>>> import numpy as np
>>> import numpy.linalg as la
>>> np.set_printoptions(precision=2, suppress=True, linewidth=120)
>>> def rd(a):
...     return np.round(a, 2) + 0
... 
>>> feats = np.loadtxt("case17.csv", delimiter=",")
>>> print(feats)
[[-4.9  -3.79 -0.45]
 [-4.56 -1.93  6.19]
 [-4.79 -3.9  -1.85]
 [-6.25 -3.68  6.06]
 [-3.93 -3.63 -1.93]
 [-4.62 -5.32 -3.3 ]
 [-6.04 -3.03  7.61]
 [-5.02 -5.73 -1.19]
 [-6.13 -3.41  7.04]
 [-4.34 -2.78 -1.63]
 [-6.23 -0.56  6.21]
 [-5.18 -5.43  1.55]
 [-6.69 -3.64 -1.69]
 [-4.61 -4.86 -2.72]
 [-3.16 -2.67 -2.17]
 [-5.96 -3.34  5.65]
 [-6.   -2.77 -1.75]
 [-6.57 -3.22 -3.28]
 [-3.59 -3.95 -0.9 ]
 [-4.16 -4.24 -2.84]
 [-7.57 -2.84  6.73]
 [-4.66 -2.5   5.8 ]
 [-6.05 -3.18 -1.64]
 [-6.04 -1.25  5.21]]
>>> cov = np.cov(feats, rowvar=False)
>>> print(cov.shape)
(3, 3)
>>> print(rd(np.polyfit(feats[:, 0], feats[:, 1], 1)))
[-0.29 -4.94]
>>> print(rd(np.corrcoef(feats.T)))
[[ 1.   -0.26 -0.46]
 [-0.26  1.    0.51]
 [-0.46  0.51  1.  ]]
>>> print(np.argsort(-feats.std(axis=0).round(6), kind="stable"))
[2 1 0]
>>> print(np.argwhere(np.triu(np.abs(np.corrcoef(feats.T)) > 0.8, 1)))
[]
>>> print(rd(cov))
[[ 1.21 -0.35 -2.08]
 [-0.35  1.5   2.54]
 [-2.08  2.54 16.73]]
>>> print(rd(la.eigvalsh(cov)[::-1]))
[17.42  1.09  0.93]
>>> Ac = (feats - feats.mean(axis=0)) / feats.std(axis=0)
>>> print(np.argwhere(np.abs(Ac) > 2))
[[10  1]
 [20  0]]
>>> print(rd(Ac.std(axis=0)))
[1. 1. 1.]
>>> b = la.lstsq(np.delete(Ac, 0, axis=1), Ac[:, 0])[0]
>>> print(rd(b))
[-0.03 -0.45]
>>> print(rd(1 - np.var(Ac[:, 0] - np.delete(Ac, 0, axis=1) @ b)))
0.22
>>> z = feats[:, 1] > np.median(feats[:, 1])
>>> u = feats[z].mean(axis=0) - feats[~z].mean(axis=0)
>>> print(rd(u))
[-0.61  1.79  2.93]
>>> print(rd((((feats - feats.mean(axis=0)) @ u > 0) == z).mean()))
0.71
>>> print(z.astype(int))
[0 1 0 0 0 0 1 0 0 1 1 0 0 0 1 1 1 1 0 0 1 1 1 1]
>>> J = np.load("block15.npy")
>>> print(rd(J))
[[ 19.43  10.83  15.84  18.65   7.3    9.24  14.05]
 [  5.99  -1.16   0.03  -1.51   6.58  -5.12  -4.66]
 [ 10.25   5.11  12.47   4.87   5.57   9.33   3.74]
 [ 19.24  11.06  16.83  18.36   7.09  10.66  14.18]
 [ 11.04   4.18   8.49   6.06   6.43   3.63   3.2 ]
 [ 12.98   5.98  10.96   8.97   6.5    5.96   5.96]
 [  6.52   0.97   5.62  -0.72   5.78   2.07  -2.28]
 [  3.39  -1.62   2.57  -5.42   5.5   -0.44  -6.42]
 [ 18.55   8.57  10.37  17.33   7.99   2.38  11.34]
 [ 17.99   9.94  15.33  16.49   7.03   9.28  12.44]
 [ 18.96  10.55  15.72  17.94   7.2    9.31  13.53]
 [ 13.66   5.88   9.66   9.99   6.89   3.88   6.22]
 [ 16.63   9.04  14.67  14.45   6.8    9.08  10.85]
 [ 11.18   2.57   3.44   6.27   7.31  -3.18   1.66]
 [  2.86  -3.07  -0.99  -6.21   5.96  -4.92  -8.14]
 [  0.03  -2.55   4.81 -10.46   4.29   4.24  -9.04]
 [ -2.69  -6.69  -3.54 -14.54   5.    -5.54 -14.54]
 [ 13.17   6.68  12.77   9.25   6.25   8.28   6.76]
 [  1.77  -2.13   3.44  -7.84   4.95   1.54  -7.75]]
>>> # rows and columns are dependent
>>> r = la.matrix_rank(J)
>>> print(r)
3
>>> null = la.svd(J)[2][r:].T
>>> print([int(la.matrix_rank(J[:i])) for i in range(1, len(J) + 1)])
[1, 2, 3, 3, 3, 3, 3, 3, 3, 3, 3, 3, 3, 3, 3, 3, 3, 3, 3]
>>> print(la.matrix_rank(J.T @ J), la.matrix_rank(J @ J.T))
3 3
